% python3 -q
>>> import numpy as np
>>> from numpy import linalg as LA
>>> np.set_printoptions(suppress=True, linewidth=160)
>>> def rnd(a):
...     return np.round(a, 3) + 0
... 
>>> rng = np.random.default_rng(5107)
>>> J = np.array([[0, 3], [2, 0]]) * (rng.random((2, 2)) < 0.3)
>>> J
array([[0, 0],
       [2, 0]])
>>> rank = LA.matrix_rank(J)
>>> rank
np.int64(1)
>>> null = LA.svd(J)[2][rank:].T
>>> [int(LA.matrix_rank(np.delete(J, i, axis=0))) for i in range(2)]
[1, 0]
>>> null @ null.T
array([[0., 0.],
       [0., 1.]])
>>> labels = rng.permutation(2)
>>> labels
array([1, 0])
>>> A2 = J[labels][:, labels]
>>> rnd(np.sort(np.abs(LA.eigvals(A2))))
array([0., 0.])
>>> np.diag(A2)
array([0, 0])
>>> rnd(LA.det(A2)), rnd(LA.det(J[labels]))
(np.float64(0.0), np.float64(0.0))
>>> E = np.load("arr.npy")
>>> E
array([[-2.091, -1.577, -3.75 ],
       [-1.431,  1.581, -5.157],
       [-3.087, -0.145, -3.596],
       [-2.45 , -1.793, -5.616],
       [-3.171, -1.686, -4.286],
       [-0.098,  3.269, -3.396],
       [-1.693,  1.232, -3.983],
       [-0.188,  4.146, -3.314],
       [-0.49 ,  4.397, -4.401],
       [-1.822,  2.787, -2.789],
       [-0.437,  3.937, -2.925],
       [-0.372, -0.706, -4.506],
       [-1.046,  1.575, -3.721],
       [-0.685,  3.797, -3.116],
       [-3.012, -2.585, -4.962],
       [ 0.256,  4.836, -3.753],
       [-2.231, -0.808, -4.339],
       [-3.296, -1.685, -3.974],
       [-3.63 , -2.864, -4.778],
       [-3.412, -2.51 , -4.984],
       [-0.843,  3.462, -4.599],
       [-0.839,  2.984, -1.188],
       [-1.713,  4.199, -2.741],
       [-1.247,  2.572, -2.559]])
>>> dist = LA.norm(E[:, None] - E[None], axis=-1)
>>> np.flatnonzero(dist[0] < dist.mean() / 2)
array([ 0,  2,  4, 16, 17])
>>> dist.shape
(24, 24)
>>> np.unravel_index(dist.round(6).argmax(), dist.shape)
(np.int64(15), np.int64(18))
>>> dist.mean(axis=1).argmax()
np.int64(18)
>>> G = np.cov(E, rowvar=False)
>>> rnd(LA.eigvalsh(G)[::-1])
array([8.372, 0.693, 0.312])
>>> rnd(np.corrcoef(E.T))
array([[1.   , 0.842, 0.407],
       [0.842, 1.   , 0.587],
       [0.407, 0.587, 1.   ]])
>>> G.shape
(3, 3)
>>> w1 = np.array([[-3, 3, 1, -2], [-3, 1, 1, -2], [1, -1, -3, -3]])
>>> c = np.array([-1, 2, 1, 2])
>>> H = np.maximum(E @ w1 + c, 0)
>>> (H > 0).astype(int)
array([[1, 0, 1, 1],
       [0, 1, 1, 1],
       [1, 0, 1, 1],
       [1, 0, 1, 1],
       [1, 0, 1, 1],
       [0, 1, 1, 1],
       [0, 1, 1, 1],
       [0, 1, 1, 1],
       [0, 1, 1, 1],
       [0, 1, 1, 1],
       [0, 1, 1, 1],
       [0, 1, 1, 1],
       [0, 1, 1, 1],
       [0, 1, 1, 1],
       [1, 0, 1, 1],
       [0, 1, 1, 1],
       [1, 0, 1, 1],
       [1, 0, 1, 1],
       [1, 0, 1, 1],
       [1, 0, 1, 1],
       [0, 1, 1, 1],
       [0, 1, 1, 1],
       [0, 1, 1, 1],
       [0, 1, 1, 1]])
>>> C = np.array([[0, 3, 0], [3, 0, 0], [0, 1, 1], [1, 3, 2]])
>>> w1 @ C
array([[  7, -14,  -3],
       [  1, -14,  -3],
       [ -6,  -9,  -9]])
>>> (H @ C).round(6).argmax(axis=1)
array([1, 1, 1, 1, 1, 1, 1, 0, 1, 1, 0, 1, 1, 1, 1, 0, 1, 1, 1, 1, 1, 0, 1, 1])
